>>> import numpy as np
>>> np.set_printoptions(precision=2, suppress=True, linewidth=160)
>>> O, _ = np.linalg.qr(np.array([[2.6, 0.9, 1.4, 1.1, 0.2, 1.4],
...     [-0.2, 0.1, -1.2, 0.8, -1.4, 0.1],
...     [1.2, 3.2, 0.3, -0.6, -0.1, 0.8],
...     [-0.5, 0.6, 1.2, 0.5, -0.3, 0.3],
...     [1.8, 0.1, 1.7, 0.3, -0.7, 0.4],
...     [0.5, 0.1, 0.1, 1.5, -0.1, 1.1]]))
>>> ev = np.array([1, 2, -2, -2, 2, 1])
>>> A = O @ np.diag(ev) @ O.T
>>> A
array([[ 1.01, -0.52, -0.06, -0.24, -0.01, -0.3 ],
       [-0.52, -0.05,  0.11,  0.73,  1.13, -1.3 ],
       [-0.06,  0.11,  1.68,  0.78, -0.21,  0.27],
       [-0.24,  0.73,  0.78, -1.27, -0.49, -0.81],
       [-0.01,  1.13, -0.21, -0.49,  1.06,  0.28],
       [-0.3 , -1.3 ,  0.27, -0.81,  0.28, -0.42]])
>>> round(np.linalg.norm(A, 1), 2), np.round(np.linalg.norm(A, np.inf), 2)
(np.float64(4.33), np.float64(4.33))
>>> round(np.linalg.norm(A, "nuc"), 2)
np.float64(10.0)
>>> np.linalg.norm(A, axis=1)
array([1.2 , 1.94, 1.88, 1.93, 1.66, 1.66])
>>> np.round(np.linalg.norm(A, 2), 2)
np.float64(2.0)
>>> np.linalg.norm(A, axis=1).argmax()
np.int64(1)
>>> round(np.linalg.norm(A) ** 2 / np.linalg.norm(A, 2) ** 2, 2)
np.float64(4.5)
>>> np.round(np.linalg.norm(A[0], 1), 2), round(np.linalg.norm(A[0], np.inf), 2)
(np.float64(2.14), np.float64(1.01))
>>> rng = np.random.default_rng(5)
>>> lab = rng.permutation(6)
>>> M2 = A[:, lab] * rng.choice([-1, 1], 6)
>>> M2
array([[-0.52,  0.01,  0.06,  0.24, -0.3 , -1.01],
       [-0.05, -1.13, -0.11, -0.73, -1.3 ,  0.52],
       [ 0.11,  0.21, -1.68, -0.78,  0.27,  0.06],
       [ 0.73,  0.49, -0.78,  1.27, -0.81,  0.24],
       [ 1.13, -1.06,  0.21,  0.49,  0.28,  0.01],
       [-1.3 , -0.28, -0.27,  0.81, -0.42,  0.3 ]])
>>> U, _, VT = np.linalg.svd(A.T @ M2)
>>> lab
array([1, 4, 2, 3, 5, 0])
>>> np.round(U @ VT, 2) + 0
array([[ 0.,  0.,  0.,  0.,  0., -1.],
       [ 1.,  0.,  0.,  0.,  0.,  0.],
       [ 0.,  0., -1.,  0.,  0.,  0.],
       [ 0.,  0.,  0., -1.,  0.,  0.],
       [ 0., -1.,  0.,  0.,  0.,  0.],
       [ 0.,  0.,  0.,  0.,  1.,  0.]])
>>> np.round(np.linalg.lstsq(A, M2)[0], 2) + 0
array([[ 0.,  0.,  0.,  0.,  0., -1.],
       [ 1.,  0.,  0.,  0.,  0.,  0.],
       [ 0.,  0., -1.,  0.,  0.,  0.],
       [ 0.,  0.,  0., -1.,  0.,  0.],
       [ 0., -1.,  0.,  0.,  0.,  0.],
       [ 0.,  0.,  0.,  0.,  1.,  0.]])
